$ ipython --no-banner

In [1]: import numpy as np

In [2]: from numpy import linalg as LA

In [3]: np.set_printoptions(suppress=True, linewidth=200)

In [4]: rd = lambda a: np.round(a, 2) + 0

In [5]: J = np.load("w.npy")

In [6]: J
Out[6]: 
array([[0, 0, 0, 1, 0, 1],
       [0, 0, 0, 0, 0, 0],
       [0, 0, 0, 1, 0, 1],
       [1, 0, 1, 0, 1, 0],
       [0, 0, 0, 1, 0, 0],
       [1, 0, 1, 0, 0, 0]])

In [7]: U, sv, VT = LA.svd(J)

In [8]: evecs = VT[:(sv > 1e-8).sum()]

In [9]: rng = np.random.default_rng(4056)

In [10]: x = J[0] + 4 * J[5] + rng.integers(2) * np.eye(6)[1]

In [11]: x
Out[11]: array([4., 0., 4., 1., 0., 1.])

In [12]: rd(evecs.T @ evecs)
Out[12]: 
array([[0.5, 0. , 0.5, 0. , 0. , 0. ],
       [0. , 0. , 0. , 0. , 0. , 0. ],
       [0.5, 0. , 0.5, 0. , 0. , 0. ],
       [0. , 0. , 0. , 1. , 0. , 0. ],
       [0. , 0. , 0. , 0. , 1. , 0. ],
       [0. , 0. , 0. , 0. , 0. , 1. ]])

In [13]: np.allclose(evecs.T @ evecs @ x, x)
Out[13]: True

In [14]: rd(np.diag(evecs.T @ evecs))
Out[14]: array([0.5, 0. , 0.5, 1. , 1. , 1. ])

In [15]: [round(float(x), 2) for x in LA.svd(J, compute_uv=False)[:3]]
Out[15]: [2.14, 2.14, 0.66]

In [16]: np.argsort(-LA.norm(J, axis=0).round(6), kind="stable")[:3]
Out[16]: array([3, 0, 2])

In [17]: LA.matrix_rank(J, rtol=0.1)
Out[17]: np.int64(4)

In [18]: C2 = J.T @ J

In [19]: np.diag(C2)
Out[19]: array([2, 0, 2, 3, 1, 2])

In [20]: A = np.loadtxt("case5.csv", delimiter=",")

In [21]: A
Out[21]: 
array([[-44., -47., -24., -15., -28., -44., -81.],
       [ 30.,  30.,  15.,   9.,  18.,  27.,  54.],
       [  2.,  11.,   7.,   6.,   6.,  15.,   9.],
       [ 18.,  24.,  13.,   9.,  14.,  25.,  36.],
       [ 18.,  24.,  13.,   9.,  14.,  25.,  36.],
       [ 14.,  32.,  19.,  15.,  18.,  39.,  36.],
       [ -6.,  -3.,  -1.,   0.,  -2.,  -1.,  -9.],
       [-16., -28., -16., -12., -16., -32., -36.],
       [-12.,   9.,   8.,   9.,   4.,  20.,  -9.],
       [ 40.,  40.,  20.,  12.,  24.,  36.,  72.]])

In [22]: U, sv, VT = LA.svd(A)

In [23]: rd(sv)
Out[23]: array([215.61,  40.77,   0.  ,   0.  ,   0.  ,   0.  ,   0.  ])

In [24]: np.argmax(sv[:-1] / (sv[1:] + 1e-6)) + 1
Out[24]: np.int64(2)

In [25]: M2 = U[:, :2] @ np.diag(sv[:2]) @ VT[:2]

In [26]: rd(LA.norm(A - M2, 2)), rd(sv[2])
Out[26]: (np.float64(0.0), np.float64(0.0))

In [27]: LA.matrix_rank(M2)
Out[27]: np.int64(2)

In [28]: rd(np.abs(A - M2).max())
Out[28]: np.float64(0.0)

In [29]: rd(LA.norm(A - M2) / LA.norm(A))
Out[29]: np.float64(0.0)

In [30]: rd(LA.norm(A[5] - A[1]))
Out[30]: np.float64(27.93)

In [31]: r0, v = A[1], A[0]

In [32]: r0 @ r0
Out[32]: np.float64(6075.0)

In [33]: pr = (r0 @ v) / (r0 @ r0) * r0

In [34]: LA.matrix_rank(np.outer(r0, v))
Out[34]: np.int64(1)

In [35]: rd(v - pr)
Out[35]: array([ 1.88, -1.12, -1.06, -1.24, -0.47, -2.71,  1.59])

In [36]: rd((v - pr) @ r0)
Out[36]: np.float64(0.0)

In [37]: rd(LA.norm(r0 + v) ** 2 + LA.norm(r0 - v) ** 2)
Out[37]: np.float64(40604.0)

In [38]: rd(pr)
Out[38]: array([-45.88, -45.88, -22.94, -13.76, -27.53, -41.29, -82.59])

In [39]: data = np.load("m.npy")

In [40]: data
Out[40]: 
array([[ 0.,  0.,  0.,  0.,  0.,  0.,  0.,  0.,  0.,  3.,  0.,  1., -3.,  2.,  3.],
       [ 0.,  0.,  0.,  0.,  0.,  0.,  0.,  0.,  0.,  2., -3., -1., -1., -2., -2.],
       [ 0.,  0.,  0.,  0.,  0.,  0.,  0.,  0.,  0.,  0., -3.,  3.,  0.,  3., -3.],
       [ 0.,  0.,  0.,  0.,  0.,  0.,  0.,  0.,  0., -2., -2., -3.,  1.,  0., -3.],
       [ 0.,  0.,  0.,  0.,  0.,  0.,  0.,  0.,  0.,  1., -2., -1.,  0., -2., -3.],
       [ 0.,  0.,  0.,  0.,  0.,  0.,  0.,  0.,  0., -2., -3.,  0.,  0., -2.,  2.],
       [ 0.,  0.,  0.,  0.,  0.,  0.,  0.,  0.,  0.,  0.,  3.,  3.,  1.,  2., -2.],
       [ 0.,  0.,  0.,  0.,  0.,  0.,  0.,  0.,  0.,  1., -3.,  2.,  2., -1., -3.],
       [ 0.,  0.,  0.,  0.,  0.,  0.,  0.,  0.,  0.,  0.,  1.,  3.,  2.,  0.,  0.],
       [ 3.,  2.,  0., -2.,  1., -2.,  0.,  1.,  0.,  0.,  0.,  0.,  0.,  0.,  0.],
       [ 0., -3., -3., -2., -2., -3.,  3., -3.,  1.,  0.,  0.,  0.,  0.,  0.,  0.],
       [ 1., -1.,  3., -3., -1.,  0.,  3.,  2.,  3.,  0.,  0.,  0.,  0.,  0.,  0.],
       [-3., -1.,  0.,  1.,  0.,  0.,  1.,  2.,  2.,  0.,  0.,  0.,  0.,  0.,  0.],
       [ 2., -2.,  3.,  0., -2., -2.,  2., -1.,  0.,  0.,  0.,  0.,  0.,  0.,  0.],
       [ 3., -2., -3., -3., -3.,  2., -2., -3.,  0.,  0.,  0.,  0.,  0.,  0.,  0.]])

In [41]: np.argsort(-LA.norm(data, axis=0).round(6), kind="stable")[:3]
Out[41]: array([14, 10, 11])

In [42]: rd(LA.norm(data, 2) / LA.norm(data))
Out[42]: np.float64(0.44)

In [43]: LA.matrix_rank(data, rtol=0.1)
Out[43]: np.int64(12)

In [44]: [round(float(x), 2) for x in LA.svd(data, compute_uv=False)[:3]]
Out[44]: [9.29, 9.29, 7.94]

In [45]: rank = LA.matrix_rank(data)

In [46]: rank
Out[46]: np.int64(12)

In [47]: null = LA.svd(data)[2][rank:].T

In [48]: LA.matrix_rank(data.T @ data), LA.matrix_rank(data @ data.T)
Out[48]: (np.int64(12), np.int64(12))

In [49]: [int(LA.matrix_rank(data[:i])) for i in range(1, len(data) + 1)]
Out[49]: [1, 2, 3, 4, 5, 6, 6, 6, 6, 7, 8, 9, 10, 11, 12]

In [50]: null.shape
Out[50]: (15, 3)

In [51]: W0 = np.loadtxt("block15.csv", delimiter=",")

In [52]: rd(W0)
Out[52]: 
array([[-0.4 , -0.14,  0.26, -0.06,  0.54, -0.64],
       [ 0.29, -0.25,  0.14, -0.07, -0.69, -0.57],
       [ 0.54,  0.39, -0.28,  0.48,  0.26, -0.23],
       [-0.14,  0.38, -0.44, -0.09, -0.07, -0.46],
       [-0.11,  0.77,  0.37, -0.38, -0.17,  0.05],
       [-0.32,  0.16,  0.42,  0.77, -0.24, -0.01],
       [ 0.58, -0.01,  0.57, -0.11,  0.28, -0.05]])

In [53]: M2 = np.c_[W0[:, :4] @ np.array([[3, -3, -2, 1], [-1, 1, 0, 1], [1, 3, -1, -2], [1, 2, -1, 0]]), np.array([-4, 0, 4, -2, 0, -3, -3])]

In [54]: rd(M2)
Out[54]: 
array([[-0.85,  1.71,  0.59, -1.06, -4.  ],
       [ 1.17, -0.84, -0.64, -0.24,  0.  ],
       [ 1.43, -1.12, -1.28,  1.49,  4.  ],
       [-1.35, -0.68,  0.82,  1.11, -2.  ],
       [-1.11,  1.44,  0.23, -0.07,  0.  ],
       [ 0.07,  3.94, -0.55, -1.02, -3.  ],
       [ 2.19, -0.25, -1.61, -0.57, -3.  ]])

In [55]: rd(LA.norm(M2 - W0 @ LA.lstsq(W0, M2)[0], axis=0))
Out[55]: array([0. , 0. , 0. , 0. , 3.9])

In [56]: rd(LA.lstsq(W0, M2[:, 0])[0])
Out[56]: array([ 3., -1.,  1.,  1.,  0.,  0.])

In [57]: LA.matrix_rank(np.c_[W0, M2])
Out[57]: np.int64(7)
